% ipython --no-banner

In [1]: import numpy as np

In [2]: import numpy.linalg as la

In [3]: np.set_printoptions(precision=3, suppress=True, linewidth=120)

In [4]: E = np.load("w.npy")

In [5]: E
Out[5]: 
array([[ 0.426, -0.284, -0.249,  0.32 ],
       [-0.284,  0.189,  0.166, -0.213],
       [-0.249,  0.166,  0.145, -0.186],
       [ 0.32 , -0.213, -0.186,  0.24 ]])

In [6]: # applying it twice changes nothing

In [7]: (E + E.T) / 2
Out[7]: 
array([[ 0.426, -0.284, -0.249,  0.32 ],
       [-0.284,  0.189,  0.166, -0.213],
       [-0.249,  0.166,  0.145, -0.186],
       [ 0.32 , -0.213, -0.186,  0.24 ]])

In [8]: np.allclose(E @ E.T, E.T @ E)
Out[8]: True

In [9]: np.allclose(E, E.T)
Out[9]: True

In [10]: E @ E
Out[10]: 
array([[ 0.426, -0.284, -0.249,  0.32 ],
       [-0.284,  0.189,  0.166, -0.213],
       [-0.249,  0.166,  0.145, -0.186],
       [ 0.32 , -0.213, -0.186,  0.24 ]])

In [11]: evals, vecs = la.eigh(E)

In [12]: x = np.array([0, 0, 1, 0])

In [13]: round(x @ E @ x / (x @ x), 3), np.round(evals[0], 3), evals[-1]
Out[13]: (np.float64(0.145), np.float64(-0.0), np.float64(1.0))

In [14]: np.round(la.eigvalsh(E[1:, 1:]), 3) + 0
Out[14]: array([0.   , 0.   , 0.574])

In [15]: (np.sign(vecs[:, -1].round(6)) == np.sign(vecs[0, -1].round(6))).astype(int)
Out[15]: array([1, 0, 0, 1])

In [16]: left, sigma, Vh = la.svd(E)

In [17]: sigma.round(3) + 0
Out[17]: array([1., 0., 0., 0.])

In [18]: out = left[:, :1] @ np.diag(sigma[:1]) @ Vh[:1]

In [19]: out
Out[19]: 
array([[ 0.426, -0.284, -0.249,  0.32 ],
       [-0.284,  0.189,  0.166, -0.213],
       [-0.249,  0.166,  0.145, -0.186],
       [ 0.32 , -0.213, -0.186,  0.24 ]])

In [20]: round(np.abs(E - out).max(), 3)
Out[20]: np.float64(0.0)

In [21]: la.matrix_rank(E, rtol=0.05)
Out[21]: np.int64(1)

In [22]: round(float(la.norm(E - out) / la.norm(E)), 3)
Out[22]: 0.0

In [23]: mat = np.load("m.npy")

In [24]: mat
Out[24]: 
array([[-0.4, -0.3, -2.2, -0.5, -1.5],
       [-0.6,  0.4,  0.5, -0.1,  1.2],
       [ 0.6,  0. , -1.8, -0.3,  0.2],
       [ 0. , -0.9, -0.1, -1.3, -1.4]])

In [25]: left, sigma, Vh = la.svd(mat, full_matrices=False)

In [26]: (sigma > 1e-8).sum()
Out[26]: np.int64(4)

In [27]: sigma
Out[27]: array([3.5  , 2.002, 0.95 , 0.922])

In [28]: np.abs(Vh[0])
Out[28]: array([0.032, 0.209, 0.73 , 0.286, 0.584])

In [29]: sigma / sigma[0]
Out[29]: array([1.   , 0.572, 0.271, 0.264])

In [30]: F = np.loadtxt("layer19.csv", delimiter=",")

In [31]: F
Out[31]: 
array([[ 0.,  2.,  0.,  4.],
       [ 0., -3.,  0., -6.],
       [ 0.,  4.,  0.,  4.],
       [ 0., -6.,  0., -6.]])

In [32]: # looks like rank 2

In [33]: np.allclose(F[:-1].T @ la.lstsq(F[:-1].T, F[-1])[0], F[-1])
Out[33]: True

In [34]: round(float(np.trace(la.pinv(F) @ F)), 3)
Out[34]: 2.0

In [35]: la.lstsq(F[:-1].T, F[-1])[2]
Out[35]: np.int32(2)

In [36]: np.unique(F.round(6), axis=0).shape
Out[36]: (4, 4)

In [37]: round(la.det(2 * F), 3), np.round(la.det(F), 3)
Out[37]: (np.float64(0.0), np.float64(0.0))

In [38]: np.einsum("ii->", F)
Out[38]: np.float64(-9.0)

In [39]: round(float(la.det(F.T)), 3)
Out[39]: 0.0

In [40]: np.poly(F)
Out[40]: array([  1.,   9., -18.,   0.,   0.])

In [41]: np.einsum("ij,ji->", F, F)
Out[41]: np.float64(117.0)

In [42]: r0, g = F[2], F[3]

In [43]: r0 @ r0
Out[43]: np.float64(32.0)

In [44]: pr = (r0 @ g) / (r0 @ r0) * r0

In [45]: pr
Out[45]: array([-0., -6., -0., -6.])

In [46]: round(float(la.norm(r0 + g) ** 2 + la.norm(r0 - g) ** 2), 3)
Out[46]: 208.0

In [47]: g - pr
Out[47]: array([0., 0., 0., 0.])

In [48]: la.matrix_rank(np.outer(r0, g))
Out[48]: np.int64(1)

In [49]: r0 = np.array([-2, -3, -2]) + 0.5

In [50]: data = np.outer(r0, r0) / (r0 @ r0)

In [51]: data
Out[51]: 
array([[0.209, 0.349, 0.209],
       [0.349, 0.581, 0.349],
       [0.209, 0.349, 0.209]])

In [52]: # columns 0 and 2 are equal

In [53]: np.allclose(data[:-1].T @ la.lstsq(data[:-1].T, data[-1])[0], data[-1])
Out[53]: True

In [54]: data @ la.pinv(data) @ data
Out[54]: 
array([[0.209, 0.349, 0.209],
       [0.349, 0.581, 0.349],
       [0.209, 0.349, 0.209]])

In [55]: left, sigma, Vh = la.svd(data)

In [56]: sigma.round(3) + 0
Out[56]: array([1., 0., 0.])

In [57]: np.argmax(sigma[:-1] / (sigma[1:] + 1e-6)) + 1
Out[57]: np.int64(1)

In [58]: out = left[:, :1] @ np.diag(sigma[:1]) @ Vh[:1]

In [59]: round(np.abs(data - out).max(), 3)
Out[59]: np.float64(0.0)

In [60]: left, sigma, Vh = la.svd(data)

In [61]: vecs = Vh[:(sigma > 1e-8).sum()]

In [62]: rng = np.random.default_rng(535464)

In [63]: x = data[1] + 5 * data[2] + rng.integers(2) * np.eye(3)[1]

In [64]: x
Out[64]: array([1.395, 2.326, 1.395])

In [65]: round(float(la.norm(x - vecs.T @ vecs @ x)), 3)
Out[65]: 0.0

In [66]: np.diag(vecs.T @ vecs)
Out[66]: array([0.209, 0.581, 0.209])

In [67]: M = np.loadtxt("block10.csv", delimiter=",")

In [68]: M
Out[68]: 
array([[0., 1., 0., 0., 0.],
       [1., 0., 1., 1., 1.],
       [0., 1., 0., 0., 0.],
       [0., 1., 0., 0., 1.],
       [0., 1., 0., 1., 0.]])

In [69]: # rank 4

In [70]: left, sigma, Vh = la.svd(F)

In [71]: np.argmax(sigma[:-1] / (sigma[1:] + 1e-6)) + 1
Out[71]: np.int64(2)

In [72]: sigma.round(3) + 0
Out[72]: array([12.841,  2.025,  0.   ,  0.   ])

In [73]: out = left[:, :2] @ np.diag(sigma[:2]) @ Vh[:2]

In [74]: la.matrix_rank(out)
Out[74]: np.int64(2)

In [75]: la.matrix_rank(F, rtol=0.05)
Out[75]: np.int64(2)

In [76]: np.round(la.norm(F - out, 2), 3), np.round(sigma[2], 3)
Out[76]: (np.float64(0.0), np.float64(0.0))

In [77]: evals, vecs = la.eigh(M)

In [78]: evals.round(3) + 0
Out[78]: array([-1.814, -1.   ,  0.   ,  0.471,  2.343])

In [79]: np.round(la.svd(M, compute_uv=False), 3) + 0
Out[79]: array([2.343, 1.814, 1.   , 0.471, 0.   ])

In [80]: la.eigvalsh(M + 3 * np.eye(5))
Out[80]: array([1.186, 2.   , 3.   , 3.471, 5.343])

In [81]: np.abs(vecs[:, -1])
Out[81]: array([0.271, 0.636, 0.271, 0.473, 0.473])

In [82]: (evals > 1e-8).sum(), (evals < -1e-8).sum()
Out[82]: (np.int64(2), np.int64(2))

In [83]: np.diff(M, axis=0)
Out[83]: 
array([[ 1., -1.,  1.,  1.,  1.],
       [-1.,  1., -1., -1., -1.],
       [ 0.,  0.,  0.,  0.,  1.],
       [ 0.,  0.,  0.,  1., -1.]])

In [84]: np.round(la.norm(M), 3)
Out[84]: np.float64(3.162)

In [85]: np.abs(M).max()
Out[85]: np.float64(1.0)

In [86]: M - M[0]
Out[86]: 
array([[ 0.,  0.,  0.,  0.,  0.],
       [ 1., -1.,  1.,  1.,  1.],
       [ 0.,  0.,  0.,  0.,  0.],
       [ 0.,  0.,  0.,  0.,  1.],
       [ 0.,  0.,  0.,  1.,  0.]])

In [87]: M.sum(axis=1)
Out[87]: array([1., 4., 1., 2., 2.])

In [88]: J = np.triu(rng.random((3, 3)) < 0.8, 1).astype(int)

In [89]: J = J + J.T

In [90]: J
Out[90]: 
array([[0, 1, 0],
       [1, 0, 1],
       [0, 1, 0]])

In [91]: round(float(la.eigvalsh(J).min()), 3)
Out[91]: -1.414

In [92]: np.argsort(-la.norm(J, axis=0).round(6), kind="stable")[:3]
Out[92]: array([1, 0, 2])

In [93]: [round(float(x), 3) for x in la.svd(J, compute_uv=False)[:3]]
Out[93]: [1.414, 1.414, 0.0]

In [94]: la.matrix_rank(J, rtol=0.1)
Out[94]: np.int64(2)

In [95]: left, sigma, Vh = la.svd(J)

In [96]: np.argmax(sigma[:-1] / (sigma[1:] + 1e-6)) + 1
Out[96]: np.int64(2)

In [97]: sigma
Out[97]: array([1.414, 1.414, 0.   ])

In [98]: out = left[:, :2] @ np.diag(sigma[:2]) @ Vh[:2]

In [99]: np.round(la.norm(J - out, 2), 3), sigma[2]
Out[99]: (np.float64(0.0), np.float64(0.0))

In [100]: la.matrix_rank(J, rtol=0.05)
Out[100]: np.int64(2)
